>>> import numpy as np
>>> np.set_printoptions(precision=2, suppress=True, linewidth=160)
>>> feats = np.loadtxt("x.csv", delimiter=",")
>>> feats
array([[3., 1., 0., 0.],
       [0., 3., 1., 0.],
       [0., 0., 3., 1.],
       [0., 0., 0., 3.]])
>>> O, R = np.linalg.qr(feats)
>>> np.allclose(R.T @ R, feats.T @ feats)
True
>>> np.trace(O @ O.T)
np.float64(4.0)
>>> O.shape, R.shape
((4, 4), (4, 4))
>>> abs(R[0, 0]), round(float(np.linalg.norm(feats[:, 0])), 2)
(np.float64(3.0), 3.0)
>>> O @ R
array([[3., 1., 0., 0.],
       [0., 3., 1., 0.],
       [0., 0., 3., 1.],
       [0., 0., 0., 3.]])
>>> O.T @ O
array([[1., 0., 0., 0.],
       [0., 1., 0., 0.],
       [0., 0., 1., 0.],
       [0., 0., 0., 1.]])
>>> W0 = np.load("sample17.npy")
>>> W0
array([[-7, -3,  0,  0],
       [-2,  2,  0,  0],
       [ 0,  0, -7, -3],
       [ 0,  0, -2,  2]])
>>> # splits into 2 blocks
>>> theta = np.radians(60)
>>> R = np.eye(4)
>>> R[2, 2] = R[0, 0] = np.cos(theta)
>>> R[2, 0], R[0, 2] = -np.sin(theta), np.sin(theta)
>>> R
array([[ 0.5 ,  0.  ,  0.87,  0.  ],
       [ 0.  ,  1.  ,  0.  ,  0.  ],
       [-0.87,  0.  ,  0.5 ,  0.  ],
       [ 0.  ,  0.  ,  0.  ,  1.  ]])
>>> out = W0 @ R.T
>>> out
array([[-3.5 , -3.  ,  6.06,  0.  ],
       [-1.  ,  2.  ,  1.73,  0.  ],
       [-6.06,  0.  , -3.5 , -3.  ],
       [-1.73,  0.  , -1.  ,  2.  ]])
>>> np.abs(out - W0).max(axis=0)
array([6.06, 0.  , 6.06, 0.  ])
>>> np.einsum("ii->", W0)
np.int64(-10)
>>> np.linalg.eigvals(W0)
array([-7.62,  2.62, -7.62,  2.62])
>>> w, vecs = np.linalg.eig(W0)
>>> w
array([-7.62,  2.62, -7.62,  2.62])
>>> np.sort(np.linalg.eigvals(W0 @ W0))
array([ 6.88,  6.88, 58.12, 58.12])
>>> np.round(W0 @ vecs[:, 0] - w[0] * vecs[:, 0], 2) + 0
array([0., 0., 0., 0.])
>>> K = np.load("layer19.npy")
>>> K
array([[  2.3 ,   9.11,   4.88, -11.23],
       [ 35.48, -13.3 ,  13.8 ,   3.77],
       [ 12.55,  13.89,  23.12, -22.83],
       [ -2.27, -15.51,  22.76,   2.13],
       [ 13.32,  20.45, -18.54,   3.66],
       [ 10.07, -19.77,  14.76,  -5.67],
       [  7.78, -10.66, -24.8 ,  15.95],
       [-15.07,  -0.33, -23.94, -10.82],
       [ 11.46,  18.46,  20.14, -34.16],
       [  9.26, -10.46, -25.91,  23.09],
       [ 22.96,  11.27,   2.01,  23.35],
       [-14.31,  -5.28,  -0.99,   0.18],
       [ -9.87,   9.43,  -2.2 ,  -9.32],
       [ 35.19,  16.54,  25.07, -18.74],
       [  0.2 ,   0.83,  21.67, -22.81],
       [ -0.57, -11.23, -15.76,   3.99],
       [  1.55,  25.73,  12.31, -33.57],
       [-17.58, -19.44, -45.72,  -2.19],
       [  5.9 ,  14.  ,   1.7 ,  -3.04],
       [  7.69, -19.62,  15.01, -18.98],
       [-14.87,   3.8 , -11.84,   3.19],
       [  9.35,  -4.25,   2.99, -10.23],
       [ 25.33,  17.99, -28.27, -11.62]])
>>> x = np.array([-2, -2, -2, -2])
>>> rhs = K @ x
>>> np.round(np.linalg.pinv(K) @ K, 2) + 0
array([[1., 0., 0., 0.],
       [0., 1., 0., 0.],
       [0., 0., 1., 0.],
       [0., 0., 0., 1.]])
>>> np.linalg.lstsq(K, rhs)[0]
array([-2., -2., -2., -2.])
>>> rng = np.random.default_rng(1165)
>>> rhs = rhs + 0.1 * rng.normal(size=23)
>>> rhs
array([ -10.23,  -79.49,  -53.42,  -14.24,  -37.79,    1.12,   23.45,  100.29,  -31.76,    8.11, -119.18,   40.78,   24.01, -116.18,    0.29,   47.12,  -11.91,
        169.69,  -37.33,   31.89,   39.58,    4.19,   -6.86])
>>> coef, *_ = np.linalg.lstsq(K, rhs)
>>> coef.round()
array([-2., -2., -2., -2.])
>>> np.round(K.T @ (rhs - K @ coef), 2) + 0
array([0., 0., 0., 0.])
>>> round(float(np.linalg.norm(rhs - K @ coef)), 2)
0.4
>>> cov = K.T @ K
>>> (K @ K.T).shape
(23, 23)
>>> np.linalg.matrix_rank(cov)
np.int64(4)
>>> cov
array([[ 5633.92,  1371.29,  2213.52,  -737.89],
       [ 1371.29,  4687.58,  1058.49, -2198.4 ],
       [ 2213.52,  1058.49,  8868.2 , -3359.21],
       [ -737.89, -2198.4 , -3359.21,  6053.74]])
